$ ipython --no-banner

In [1]: import numpy as np

In [2]: np.set_printoptions(precision=1, suppress=True, linewidth=200)

In [3]: tidy = lambda a: np.round(a, 1) + 0

In [4]: X = np.load("mat.npy")

In [5]: X
Out[5]: 
array([[ 6.8,  2.9, 15.5],
       [10.8, 15.8,  1. ],
       [ 9.2,  7.9,  8.2],
       [ 9.9, 10.1,  5.7],
       [ 9. , 10.1,  7.5],
       [10. , 10. ,  5.4],
       [10.9, 12.7,  2.4],
       [10. , 10.4,  5.2],
       [ 8.3,  5.5, 11.1],
       [ 9.3, 10.7,  6.6],
       [ 9.6, 10.1,  6.3],
       [ 7.3,  5.5, 13.2],
       [ 9.1,  8.5,  8.1],
       [ 9.2,  8.8,  7.7],
       [10.4, 13.6,  3. ],
       [ 7.8,  7.1, 11.2]])

In [6]: Ac = (X - X.mean(axis=0)) / X.std(axis=0)

In [7]: Ac.std(axis=0)
Out[7]: array([1., 1., 1.])

In [8]: np.argwhere(np.abs(Ac) > 2)
Out[8]: 
array([[0, 0],
       [0, 1],
       [0, 2],
       [1, 1]])

In [9]: coef = np.linalg.lstsq(np.delete(Ac, 2, axis=1), Ac[:, 2])[0]

In [10]: np.abs(coef).argmax()
Out[10]: np.int64(0)

In [11]: x = np.array([1, 2, 0])

In [12]: y = X @ x

In [13]: tidy(np.linalg.lstsq(X, y)[0])
Out[13]: array([1., 2., 0.])

In [14]: tidy(np.linalg.solve(X.T @ X, X.T @ y))
Out[14]: array([1., 2., 0.])

In [15]: rng = np.random.default_rng(50006)

In [16]: y = y + 0.3 * rng.normal(size=16)

In [17]: tidy(y)
Out[17]: array([12.6, 42.1, 24.8, 30.2, 29.4, 30. , 36.5, 30.7, 19.1, 30.5, 29.9, 18.1, 26.1, 27.1, 37.1, 21.6])

In [18]: coef, *_ = np.linalg.lstsq(X, y)

In [19]: tidy(np.linalg.norm(y - X @ coef))
Out[19]: np.float64(0.8)

In [20]: tidy(coef)
Out[20]: array([1.1, 1.9, 0. ])

In [21]: coef.round()
Out[21]: array([ 1.,  2., -0.])

In [22]: cent = X[[5, 10]].astype(float)

In [23]: for _ in range(3):
    ...:     idx = np.linalg.norm(X[:, None] - cent, axis=-1).argmin(axis=1)
    ...:     cent = np.array([X[idx == j].mean(axis=0) for j in range(2)])
    ...: 

In [24]: idx
Out[24]: array([1, 0, 1, 0, 0, 0, 0, 0, 1, 0, 0, 1, 1, 1, 0, 1])

In [25]: tidy(cent)
Out[25]: 
array([[10. , 11.5,  4.8],
       [ 8.2,  6.6, 10.7]])

In [26]: np.abs(cent[1] - cent[0]).argmax()
Out[26]: np.int64(2)

In [27]: x = np.array([3, -3, 3])

In [28]: h1 = np.maximum(cent @ x, 0)

In [29]: tidy(cent.T @ h1)
Out[29]: array([403.8, 357.8, 444.3])

In [30]: np.flatnonzero(h1 > 1e-9)
Out[30]: array([0, 1])

In [31]: D = np.linalg.norm(X[:, None] - X[None], axis=-1)

In [32]: tidy(np.linalg.norm(X, axis=1))
Out[32]: array([17.2, 19.2, 14.6, 15.2, 15.5, 15.1, 16.9, 15.3, 14.9, 15.6, 15.3, 16.1, 14.9, 14.9, 17.4, 15.4])

In [33]: np.linalg.matrix_rank(D ** 2)
Out[33]: np.int64(5)

In [34]: D[9].round(6).argsort(kind="stable")[:4]
Out[34]: array([ 9, 10,  4,  3])

In [35]: D.mean(axis=1).argmax()
Out[35]: np.int64(0)

In [36]: tidy(D[9])
Out[36]: array([12.1,  7.7,  3.2,  1.2,  1.1,  1.6,  4.9,  1.6,  6.9,  0. ,  0.7,  8.6,  2.7,  2.2,  4.8,  6. ])

In [37]: D.shape
Out[37]: (16, 16)

In [38]: M = np.load("x.npy")

In [39]: tidy(M)
Out[39]: 
array([[-2.7,  1.4, -3.4,  8.9],
       [ 3.4,  3.1,  8.1, -3.6],
       [ 1. ,  5.4,  5.8,  6. ],
       [ 0.6,  5.3,  5.2,  6.7],
       [ 2.5,  5.1,  8.1,  1.8],
       [-1.1, -5.4, -6.1, -5.7],
       [ 0.2,  5.1,  4.2,  7.5],
       [ 2.9, -0.8,  4.3, -8.5],
       [-3.3, -0.3, -5.7,  7.6],
       [-3.4, -1.1, -6.5,  6.7],
       [ 3.2,  4.1,  8.4, -1.4],
       [-3.5, -1.8, -7.2,  5.7],
       [ 2.3, -2.2,  2.2, -9.2],
       [ 2.1, -2.6,  1.5, -9.3],
       [-0.2, -5.1, -4.3, -7.5],
       [-2. ,  2.8, -1.2,  9.3],
       [-1.8, -5.4, -7.2, -4. ],
       [ 2.3,  5.2,  7.9,  2.3],
       [ 3.5,  2.1,  7.5, -5.2],
       [ 1.2, -4. , -1.2, -9. ],
       [ 2.6, -1.7,  3. , -9. ],
       [ 3.2,  3.9,  8.4, -1.9],
       [ 1.4, -3.7, -0.6, -9.2],
       [ 3.4,  1.1,  6.5, -6.7]])

In [40]: ang = np.radians(90)

In [41]: r_ = np.eye(4)

In [42]: r_[3, 3] = r_[2, 2] = np.cos(ang)

In [43]: r_[3, 2], r_[2, 3] = -np.sin(ang), np.sin(ang)

In [44]: tidy(r_)
Out[44]: 
array([[ 1.,  0.,  0.,  0.],
       [ 0.,  1.,  0.,  0.],
       [ 0.,  0.,  0.,  1.],
       [ 0.,  0., -1.,  0.]])

In [45]: A2 = M @ r_.T

In [46]: tidy(np.linalg.det(r_)), np.trace(r_)
Out[46]: (np.float64(1.0), np.float64(2.0))

In [47]: tidy(A2)
Out[47]: 
array([[-2.7,  1.4,  8.9,  3.4],
       [ 3.4,  3.1, -3.6, -8.1],
       [ 1. ,  5.4,  6. , -5.8],
       [ 0.6,  5.3,  6.7, -5.2],
       [ 2.5,  5.1,  1.8, -8.1],
       [-1.1, -5.4, -5.7,  6.1],
       [ 0.2,  5.1,  7.5, -4.2],
       [ 2.9, -0.8, -8.5, -4.3],
       [-3.3, -0.3,  7.6,  5.7],
       [-3.4, -1.1,  6.7,  6.5],
       [ 3.2,  4.1, -1.4, -8.4],
       [-3.5, -1.8,  5.7,  7.2],
       [ 2.3, -2.2, -9.2, -2.2],
       [ 2.1, -2.6, -9.3, -1.5],
       [-0.2, -5.1, -7.5,  4.3],
       [-2. ,  2.8,  9.3,  1.2],
       [-1.8, -5.4, -4. ,  7.2],
       [ 2.3,  5.2,  2.3, -7.9],
       [ 3.5,  2.1, -5.2, -7.5],
       [ 1.2, -4. , -9. ,  1.2],
       [ 2.6, -1.7, -9. , -3. ],
       [ 3.2,  3.9, -1.9, -8.4],
       [ 1.4, -3.7, -9.2,  0.6],
       [ 3.4,  1.1, -6.7, -6.5]])

In [48]: tidy(np.linalg.svd(M, compute_uv=False)), tidy(np.linalg.svd(A2, compute_uv=False))
Out[48]: (array([36.3, 32.9,  0. ,  0. ]), array([36.3, 32.9,  0. ,  0. ]))

In [49]: Ac = M - M.mean(axis=0)

In [50]: Uu, sigma, Vt = np.linalg.svd(Ac, full_matrices=False)

In [51]: np.searchsorted(np.cumsum(sigma ** 2) / (sigma ** 2).sum(), 0.9) + 1
Out[51]: np.int64(2)

In [52]: np.abs(Uu[:, 0]).argmax()
Out[52]: np.int64(15)

In [53]: tidy(Vt[0] * np.sign(Vt[0, np.abs(Vt[0]).argmax()]))
Out[53]: array([-0.2,  0.3, -0.1,  0.9])

In [54]: tidy(sigma)
Out[54]: array([35.6, 32. ,  0. ,  0. ])

In [55]: tidy(Ac.mean(axis=0))
Out[55]: array([0., 0., 0., 0.])

In [56]: np.abs(np.diag(np.linalg.qr(M)[1])) > 1e-9
Out[56]: array([ True,  True, False, False])

In [57]: np.linalg.cond(M) > 100
Out[57]: np.True_

In [58]: [round(float(x), 1) for x in np.linalg.svd(M, compute_uv=False)[:3]]
Out[58]: [36.3, 32.9, 0.0]

In [59]: tidy(np.linalg.norm(M, 2) / np.linalg.norm(M))
Out[59]: np.float64(0.7)

In [60]: J = np.load("m.npy")

In [61]: J
Out[61]: 
array([[  2.7, -10.6,   5.8,  -9.6],
       [  2.3,  -7.7,   5.3,  -9.2],
       [-10.9,  -8.2,   8. ,   6.8],
       [-11.7,  -7. ,   9. ,   9.4],
       [  2.1,  -9.1,   5.8,  -8. ],
       [-15.4,  -7.2,  10.2,   8. ],
       [-12.3,  -7.9,   9.3,   6.4],
       [-11.7,  -8.3,   8.2,   5.5],
       [  3.8, -10.2,   4.6, -11.7],
       [  2.6,  -9.8,   6. ,  -9.8],
       [  2. , -10. ,   7. ,  -7.1],
       [-13.1, -11.2,   9.9,   7.8],
       [  4.3,  -8.7,   5.8, -10.2],
       [  4.1, -10.5,   6.1,  -7.8],
       [  1.9, -10.1,   6.8,  -8.9],
       [  2.9,  -9.5,   7. ,  -8.6],
       [-12.6,  -9. ,   8.9,   8.3],
       [-13.9,  -7.3,   7.4,   6.8]])

In [62]: Ac = J - J.mean(axis=0)

In [63]: V = np.linalg.svd(Ac)[2][:2]

In [64]: A2 = Ac - Ac @ V.T @ V

In [65]: tidy(np.linalg.norm(A2) / np.linalg.norm(Ac))
Out[65]: np.float64(0.1)

In [66]: tidy(np.diag(V.T @ V))
Out[66]: array([0.5, 0.7, 0.1, 0.6])

In [67]: np.linalg.norm(A2, axis=1).round(6).argmax()
Out[67]: np.int64(3)

In [68]: x = np.array([3, 3, 5, 1])

In [69]: y = J @ x

In [70]: coef, lr = np.zeros(4), 1 / np.linalg.norm(J, 2) ** 2

In [71]: for i in range(250):
    ...:     coef -= lr * J.T @ (J @ coef - y)
    ...:     if i % 50 == 0: print(i, round(np.linalg.norm(J @ coef - y), 1))
    ...: 
0 20.8
50 17.2
100 14.5
150 12.4
200 10.6

In [72]: tidy(np.linalg.cond(J))
Out[72]: np.float64(19.0)

In [73]: Uu, sigma, Vt = np.linalg.svd(J, full_matrices=False)

In [74]: tidy(sigma)
Out[74]: array([54.9, 46.2,  4.3,  2.9])

In [75]: tidy(sigma / sigma[0])
Out[75]: array([1. , 0.8, 0.1, 0.1])

In [76]: tidy(Uu.T @ Uu)
Out[76]: 
array([[1., 0., 0., 0.],
       [0., 1., 0., 0.],
       [0., 0., 1., 0.],
       [0., 0., 0., 1.]])

In [77]: np.abs(Uu[:, 0]).round(6).argmax()
Out[77]: np.int64(11)

In [78]: tidy(np.sqrt((sigma ** 2).sum())), tidy(np.linalg.norm(J))
Out[78]: (np.float64(71.9), np.float64(71.9))

In [79]: Uu.shape, sigma.shape, Vt.shape
Out[79]: ((18, 4), (4,), (4, 4))

In [80]: (sigma > 1e-8).sum()
Out[80]: np.int64(4)

In [81]: Uu, sigma, Vt = np.linalg.svd(J)

In [82]: tidy(sigma)
Out[82]: array([54.9, 46.2,  4.3,  2.9])

In [83]: A2 = Uu[:, :2] @ np.diag(sigma[:2]) @ Vt[:2]

In [84]: tidy(np.linalg.norm(J - A2, 2)), tidy(sigma[2])
Out[84]: (np.float64(4.3), np.float64(4.3))

In [85]: np.linalg.matrix_rank(A2)
Out[85]: np.int64(2)

In [86]: tidy(A2)
Out[86]: 
array([[  2.9, -10.2,   6.4,  -9.5],
       [  3. ,  -8.4,   5.1,  -8.4],
       [-11.3,  -7.8,   8.2,   6.3],
       [-12.9,  -7. ,   8.1,   8.4],
       [  2.1,  -9.1,   5.8,  -8. ],
       [-14.5,  -8.4,   9.5,   9.1],
       [-12.1,  -8.4,   8.9,   6.7],
       [-11.2,  -8.3,   8.6,   5.9],
       [  4.7,  -9.9,   5.7, -11.1],
       [  3. ,  -9.9,   6.1,  -9.4],
       [  1.3,  -9.9,   6.6,  -7.7],
       [-13.7, -10.3,  10.5,   7.1],
       [  4.2,  -9.1,   5.3, -10.1],
       [  2.8,  -9.7,   6. ,  -9.1],
       [  2.1, -10.3,   6.6,  -8.7],
       [  2.5,  -9.9,   6.2,  -8.8],
       [-13.1,  -8.5,   9.1,   7.7],
       [-12.6,  -7.4,   8.3,   7.9]])

In [87]: tidy(np.linalg.norm(J - A2) / np.linalg.norm(J))
Out[87]: np.float64(0.1)

In [88]: np.linalg.matrix_rank(J, rtol=0.05)
Out[88]: np.int64(4)

In [89]: G = A2.T @ A2

In [90]: (A2 @ A2.T).shape
Out[90]: (18, 18)

In [91]: np.allclose(G, G.T)
Out[91]: True

In [92]: tidy(G)
Out[92]: 
array([[ 1385.2,   564.5,  -737.1, -1025.6],
       [  564.5,  1487.1, -1172.1,   391.1],
       [ -737.1, -1172.1,   996.7,   -15.3],
       [-1025.6,   391.1,   -15.3,  1280.1]])

In [93]: np.linalg.matrix_rank(G)
Out[93]: np.int64(2)

In [94]: tidy(np.diag(G))
Out[94]: array([1385.2, 1487.1,  996.7, 1280.1])

In [95]: tidy(np.linalg.eigvalsh(G)[::-1])
Out[95]: array([3014.6, 2134.4,    0. ,    0. ])

In [96]: arr = np.load("layer11.npy")

In [97]: arr
Out[97]: 
array([[  0,  -6,   0,  -6],
       [  0,  -2,   0,  -2],
       [  0, -27,   0,  18],
       [  0,  -9,   0,   6]])

In [98]: tidy(np.linalg.det(2 * arr)), tidy(np.linalg.det(arr))
Out[98]: (np.float64(0.0), np.float64(0.0))

In [99]: tidy(np.linalg.eigvals(arr))
Out[99]: array([ 0. ,  0. , -3.8,  7.8])

In [100]: np.einsum("ii->", arr)
Out[100]: np.int64(4)

In [101]: tidy(np.linalg.det(arr[::-1]))
Out[101]: np.float64(0.0)

In [102]: np.einsum("ij,ji->", arr, arr)
Out[102]: np.int64(76)

In [103]: tidy(np.poly(arr))
Out[103]: array([  1.,  -4., -30.,   0.,   0.])

In [104]: f = np.array([2, 2, 1])

In [105]: np.correlate(arr[1], arr[3], "full")
Out[105]: array([  0, -12,   0,   6,   0,  18,   0])

In [106]: np.cross(arr[1, :3], arr[3, :3])
Out[106]: array([0, 0, 0])

In [107]: np.array([np.convolve(row, f, "same") for row in arr])
Out[107]: 
array([[-12, -12, -18, -12],
       [ -4,  -4,  -6,  -4],
       [-54, -54,   9,  36],
       [-18, -18,   3,  12]])

In [108]: G = np.cov(M, rowvar=False)

In [109]: tidy(np.corrcoef(M[:, 1], M[:, 3])[0, 1])
Out[109]: np.float64(0.6)

In [110]: tidy(M.std(axis=0))
Out[110]: array([2.4, 3.7, 5.5, 6.8])

In [111]: np.argwhere(np.triu(np.abs(np.corrcoef(M.T)) > 0.8, 1))
Out[111]: array([[0, 2]])

In [112]: tidy(np.corrcoef(M.T))
Out[112]: 
array([[ 1. ,  0.3,  0.9, -0.6],
       [ 0.3,  1. ,  0.7,  0.6],
       [ 0.9,  0.7,  1. , -0.1],
       [-0.6,  0.6, -0.1,  1. ]])

In [113]: tidy(np.polyfit(M[:, 1], M[:, 3], 1))
Out[113]: array([ 1.1, -1.6])
